% python3 -q
>>> import numpy as np
>>> from numpy import linalg as LA
>>> np.set_printoptions(suppress=True, linewidth=200)
>>> A = np.vander(np.arange(4) - 1, 4, increasing=True)
>>> A
array([[ 1, -1,  1, -1],
       [ 1,  0,  0,  0],
       [ 1,  1,  1,  1],
       [ 1,  2,  4,  8]])
>>> rng = np.random.default_rng(9960)
>>> labels = rng.permutation(4)
>>> labels
array([3, 2, 1, 0])
>>> other = A[labels][:, labels]
>>> np.round(np.sort(np.abs(LA.eigvals(other))), 2)
array([0.85, 0.85, 2.  , 8.33])
>>> np.diag(other)
array([8, 1, 0, 1])
>>> f, g = A[2], A[1]
>>> f @ g
np.int64(1)
>>> p = (f @ g) / (f @ f) * f
>>> round(float(LA.norm(f + g) ** 2 + LA.norm(f - g) ** 2), 2)
10.0
>>> np.outer(f, g)
array([[1, 0, 0, 0],
       [1, 0, 0, 0],
       [1, 0, 0, 0],
       [1, 0, 0, 0]])
>>> LA.matrix_rank(np.outer(f, g))
np.int64(1)
>>> (g - p) @ f
np.float64(0.0)
>>> m1 = np.loadtxt("mat.csv", delimiter=",")
>>> m1
array([[ -7.75, -28.13, -12.27],
       [ -7.34, -23.51, -10.22],
       [ -6.03, -14.62,  -6.3 ],
       [ -5.17, -10.83,  -4.65],
       [ -4.9 ,  -9.83,  -4.22],
       [ -4.86,  -9.7 ,  -4.16],
       [ -3.55,  -5.81,  -2.49],
       [ -3.46,  -5.59,  -2.4 ],
       [ -2.95,  -4.42,  -1.9 ],
       [ -2.94,  -4.39,  -1.89],
       [ -0.5 ,  -0.52,  -0.24],
       [ -0.11,  -0.11,  -0.05],
       [  0.02,   0.02,   0.01],
       [  0.07,   0.07,   0.03],
       [  0.3 ,   0.35,   0.21],
       [  0.3 ,   0.41,   0.26],
       [  0.28,   0.43,   0.29],
       [ -2.01,   1.  ,   1.  ],
       [ -2.74,   1.22,   1.21],
       [ -4.56,   1.88,   1.77],
       [ -4.58,   1.89,   1.78],
       [ -6.32,   2.63,   2.35],
       [ -9.31,   4.09,   3.4 ],
       [-14.6 ,   7.12,   5.43]])
>>> other = m1 / np.sqrt((m1 ** 2).mean(axis=1, keepdims=True))
>>> LA.matrix_rank(m1 - m1.mean(axis=1, keepdims=True))
np.int64(2)
>>> other[15].round(2)
array([0.91, 1.24, 0.79])
>>> cen = (m1 - m1.mean(axis=0)) / m1.std(axis=0)
>>> np.round(cen.std(axis=0), 2)
array([1., 1., 1.])
>>> c = LA.lstsq(np.delete(cen, 0, axis=1), cen[:, 0])[0]
>>> round(1 - np.var(cen[:, 0] - np.delete(cen, 0, axis=1) @ c), 2)
np.float64(0.92)
>>> vec = np.array([-3, 1, -2])
>>> target = m1 @ vec
>>> np.round(LA.pinv(m1) @ m1, 2) + 0
array([[1., 0., 0.],
       [0., 1., 0.],
       [0., 0., 1.]])
>>> target = target + 0.02 * rng.normal(size=24)
>>> target.round(2)
array([19.66, 18.95, 16.05, 13.99, 13.3 , 13.21,  9.88,  9.58,  8.22,  8.19,  1.44,  0.33, -0.06, -0.16, -0.98, -1.03, -0.97,  5.04,  7.05, 11.99, 12.06, 16.9 , 25.21, 40.08])
>>> c, *_ = LA.lstsq(m1, target)
>>> np.round(m1.T @ (target - m1 @ c), 2) + 0
array([0., 0., 0.])
>>> other = np.c_[m1[:, :1] @ np.array([[0]]), np.array([4, 4, 1, 4, -4, 4, -4, 3, 2, 3, -2, -5, -3, 5, 4, 3, 5, -5, 4, -3, 1, 1, 1, 1])]
>>> other
array([[ 0.,  4.],
       [ 0.,  4.],
       [ 0.,  1.],
       [ 0.,  4.],
       [ 0., -4.],
       [ 0.,  4.],
       [ 0., -4.],
       [ 0.,  3.],
       [ 0.,  2.],
       [ 0.,  3.],
       [ 0., -2.],
       [ 0., -5.],
       [ 0., -3.],
       [ 0.,  5.],
       [ 0.,  4.],
       [ 0.,  3.],
       [ 0.,  5.],
       [ 0., -5.],
       [ 0.,  4.],
       [ 0., -3.],
       [ 0.,  1.],
       [ 0.,  1.],
       [ 0.,  1.],
       [ 0.,  1.]])
>>> np.round(LA.norm(other - m1 @ LA.lstsq(m1, other)[0], axis=0), 2)
array([ 0.  , 15.68])
>>> np.round(LA.lstsq(m1, other[:, 0])[0], 2)
array([0., 0., 0.])
>>> U, sigma, Vt = LA.svd(other)
>>> V = Vt[:(sigma > 1e-8).sum()]
>>> vec = other[21] + -2 * other[14] + rng.integers(2) * np.eye(2)[1]
>>> vec
array([ 0., -7.])
>>> round(LA.norm(vec - V.T @ V @ vec), 2)
np.float64(0.0)
>>> np.allclose(V.T @ V @ vec, vec)
True
>>> f = np.array([-1, 2, 1, 1])
>>> F = f[np.abs(np.subtract.outer(np.arange(4), np.arange(4)))]
>>> F
array([[-1,  2,  1,  1],
       [ 2, -1,  2,  1],
       [ 1,  2, -1,  2],
       [ 1,  1,  2, -1]])
>>> other = F / np.sqrt((F ** 2).mean(axis=1, keepdims=True))
>>> other[1].round(2)
array([ 1.26, -0.63,  1.26,  0.63])
>>> LA.matrix_rank(other) == LA.matrix_rank(F)
np.True_
>>> M = np.array([[-1.54, 0.0, -2.32],
...     [-0.93, 0.01, -1.37],
...     [-2.05, -0.02, -3.12],
...     [0.92, -0.01, 1.39],
...     [0.92, -0.03, 1.32],
...     [0.38, -0.01, 0.67],
...     [-0.25, -0.01, -0.31],
...     [0.52, 0.0, 0.76],
...     [-3.06, -0.02, -4.55],
...     [-2.13, 0.01, -3.2],
...     [-0.23, 0.02, -0.3],
...     [1.41, 0.02, 2.1],
...     [0.45, -0.01, 0.7],
...     [-2.57, -0.05, -3.86],
...     [-2.61, 0.05, -3.92],
...     [-0.08, -0.02, -0.06],
...     [-0.38, -0.03, -0.55],
...     [-1.32, -0.01, -1.98]])
>>> D = LA.norm(M[:, None] - M[None], axis=-1)
>>> D.shape
(18, 18)
>>> np.unravel_index(D.round(6).argmax(), D.shape)
(np.int64(8), np.int64(11))
>>> (D + 1e9 * np.eye(18)).round(6).argmin(axis=1)
array([17, 17,  9,  4,  3, 12, 10, 12, 14,  2,  6,  3,  5, 14, 13, 10,  6,  0])
>>> LA.matrix_rank(D ** 2)
np.int64(5)
>>> np.flatnonzero(D[14] < D.mean() / 2)
array([ 2,  8,  9, 13, 14])
